>>> import numpy as np
>>> np.set_printoptions(precision=1, suppress=True, linewidth=140)
>>> m1 = np.load("case14.npy")
>>> print(m1)
[[ 2  3  4  5  6  7  8  9 10 11]
 [12 13 14 15 16 17 18 19 20 21]
 [22 23 24 25 26 27 28 29 30 31]
 [32 33 34 35 36 37 38 39 40 41]
 [42 43 44 45 46 47 48 49 50 51]]
>>> r0, g = m1[0], m1[1]
>>> print(r0 @ r0)
505
>>> pr = (r0 @ g) / (r0 @ r0) * r0
>>> print(np.linalg.matrix_rank(np.outer(r0, g)))
1
>>> print(g - pr)
[ 7.4  6.1  4.9  3.6  2.3  1.  -0.3 -1.6 -2.9 -4.2]
>>> Uu, sv, VT = np.linalg.svd(m1)
>>> evecs = VT[:(sv > 1e-8).sum()]
>>> rng = np.random.default_rng(283)
>>> x0 = m1[4] + -2 * m1[0] + rng.integers(2) * np.eye(10)[8]
>>> print(x0)
[38. 37. 36. 35. 34. 33. 32. 31. 30. 29.]
>>> print(np.linalg.matrix_rank(np.vstack([m1, x0])))
2
>>> print(round(np.linalg.norm(x0 - evecs.T @ evecs @ x0), 1))
0.0
>>> print(np.round(evecs.T @ evecs, 1) + 0)
[[ 0.3  0.3  0.2  0.2  0.1  0.1  0.   0.  -0.1 -0.1]
 [ 0.3  0.2  0.2  0.2  0.1  0.1  0.   0.   0.  -0.1]
 [ 0.2  0.2  0.2  0.1  0.1  0.1  0.1  0.   0.   0. ]
 [ 0.2  0.2  0.1  0.1  0.1  0.1  0.1  0.1  0.   0. ]
 [ 0.1  0.1  0.1  0.1  0.1  0.1  0.1  0.1  0.1  0.1]
 [ 0.1  0.1  0.1  0.1  0.1  0.1  0.1  0.1  0.1  0.1]
 [ 0.   0.   0.1  0.1  0.1  0.1  0.1  0.1  0.2  0.2]
 [ 0.   0.   0.   0.1  0.1  0.1  0.1  0.2  0.2  0.2]
 [-0.1  0.   0.   0.   0.1  0.1  0.2  0.2  0.2  0.3]
 [-0.1 -0.1  0.   0.   0.1  0.1  0.2  0.2  0.3  0.3]]
>>> E = np.load("sample12.npy")
>>> print(E.round(1) + 0)
[[ 0.   0.5 -0.1  0.7 -0.2 -0.4  0.2]
 [ 0.1 -0.3  0.5  0.4  0.4 -0.4 -0.4]
 [ 0.2  0.6 -0.3  0.   0.6  0.2 -0.3]
 [-0.5  0.  -0.5 -0.3  0.1 -0.6 -0.2]
 [ 0.1 -0.1 -0.3  0.2 -0.5  0.2 -0.8]
 [ 0.6 -0.4 -0.6  0.2  0.1 -0.2  0.3]
 [-0.6 -0.3 -0.2  0.4  0.3  0.4  0.1]]
>>> Uu, sv = np.linalg.svd(E)
Traceback (most recent call last):
  File "<python-input-19>", line 1, in <module>
    Uu, sv = np.linalg.svd(E)
    ^^^^^^
ValueError: too many values to unpack (expected 2)
>>> Uu, sv, VT = np.linalg.svd(E, full_matrices=False)
>>> print((sv > 1e-8).sum())
7
>>> print(np.round(VT @ VT.T, 1) + 0)
[[1. 0. 0. 0. 0. 0. 0.]
 [0. 1. 0. 0. 0. 0. 0.]
 [0. 0. 1. 0. 0. 0. 0.]
 [0. 0. 0. 1. 0. 0. 0.]
 [0. 0. 0. 0. 1. 0. 0.]
 [0. 0. 0. 0. 0. 1. 0.]
 [0. 0. 0. 0. 0. 0. 1.]]
>>> print(round(np.sqrt((sv ** 2).sum()), 1), round(np.linalg.norm(E), 1))
2.6 2.6
>>> print(Uu.shape, sv.shape, VT.shape)
(7, 7) (7,) (7, 7)
>>> print(sv / sv[0])
[1. 1. 1. 1. 1. 1. 1.]
>>> print(sv)
[1. 1. 1. 1. 1. 1. 1.]
>>> print(np.allclose(Uu * sv @ VT, E))
True
>>> print(np.round(Uu.T @ E @ VT.T, 1) + 0)
[[1. 0. 0. 0. 0. 0. 0.]
 [0. 1. 0. 0. 0. 0. 0.]
 [0. 0. 1. 0. 0. 0. 0.]
 [0. 0. 0. 1. 0. 0. 0.]
 [0. 0. 0. 0. 1. 0. 0.]
 [0. 0. 0. 0. 0. 1. 0.]
 [0. 0. 0. 0. 0. 0. 1.]]
>>> M2 = np.array([[-5, -5], [-4, -1]])
>>> basis = np.array([[-1, 2, -1], [0, 2, 1], [0, 2, 1]])
>>> M = np.kron(M2, basis)
>>> print(M)
[[  5 -10   5   5 -10   5]
 [  0 -10  -5   0 -10  -5]
 [  0 -10  -5   0 -10  -5]
 [  4  -8   4   1  -2   1]
 [  0  -8  -4   0  -2  -1]
 [  0  -8  -4   0  -2  -1]]
>>> rk = np.linalg.matrix_rank(M)
>>> print(rk)
4
>>> ns = np.linalg.svd(M)[2][rk:].T
>>> print(ns.shape)
(6, 2)
>>> print(np.allclose(M @ ns, 0))
True
>>> print([int(np.linalg.matrix_rank(np.delete(M, i, axis=0))) for i in range(6)])
[3, 4, 4, 3, 4, 4]
>>> print(np.round(M @ ns, 1) + 0)
[[0. 0.]
 [0. 0.]
 [0. 0.]
 [0. 0.]
 [0. 0.]
 [0. 0.]]
>>> print([int(np.linalg.matrix_rank(M[:, :j + 1])) for j in range(6)])
[1, 2, 2, 3, 4, 4]
>>> W0 = np.array([[31, 1, -2], [2, 10, -1], [0, -1, 90]])
>>> r0 = np.array([2, 9])
>>> print(np.correlate(W0[2], W0[1], "full"))
[   0    1 -100  898  180]
>>> print(np.convolve(W0[2], r0))
[  0  -2 171 810]
>>> t = np.radians(72)
>>> R = np.eye(10)
>>> R[2, 2] = R[7, 7] = np.cos(t)
>>> R[2, 7], R[7, 2] = -np.sin(t), np.sin(t)
>>> print(R)
[[ 1.   0.   0.   0.   0.   0.   0.   0.   0.   0. ]
 [ 0.   1.   0.   0.   0.   0.   0.   0.   0.   0. ]
 [ 0.   0.   0.3  0.   0.   0.   0.  -1.   0.   0. ]
 [ 0.   0.   0.   1.   0.   0.   0.   0.   0.   0. ]
 [ 0.   0.   0.   0.   1.   0.   0.   0.   0.   0. ]
 [ 0.   0.   0.   0.   0.   1.   0.   0.   0.   0. ]
 [ 0.   0.   0.   0.   0.   0.   1.   0.   0.   0. ]
 [ 0.   0.   1.   0.   0.   0.   0.   0.3  0.   0. ]
 [ 0.   0.   0.   0.   0.   0.   0.   0.   1.   0. ]
 [ 0.   0.   0.   0.   0.   0.   0.   0.   0.   1. ]]
>>> M2 = m1 @ R.T
>>> print(np.allclose(m1 @ m1.T, M2 @ M2.T))
True
>>> print(np.round(np.linalg.svd(m1, compute_uv=False), 1) + 0, np.round(np.linalg.svd(M2, compute_uv=False), 1) + 0)
[213.2   9.5   0.    0.    0. ] [213.2   9.5   0.    0.    0. ]
>>> print(M2)
[[  2.    3.   -7.3   5.    6.    7.    8.    6.6  10.   11. ]
 [ 12.   13.  -13.7  15.   16.   17.   18.   19.2  20.   21. ]
 [ 22.   23.  -20.2  25.   26.   27.   28.   31.8  30.   31. ]
 [ 32.   33.  -26.6  35.   36.   37.   38.   44.4  40.   41. ]
 [ 42.   43.  -33.   45.   46.   47.   48.   57.   50.   51. ]]
>>> print(np.allclose(np.linalg.norm(m1, axis=1), np.linalg.norm(M2, axis=1)))
True
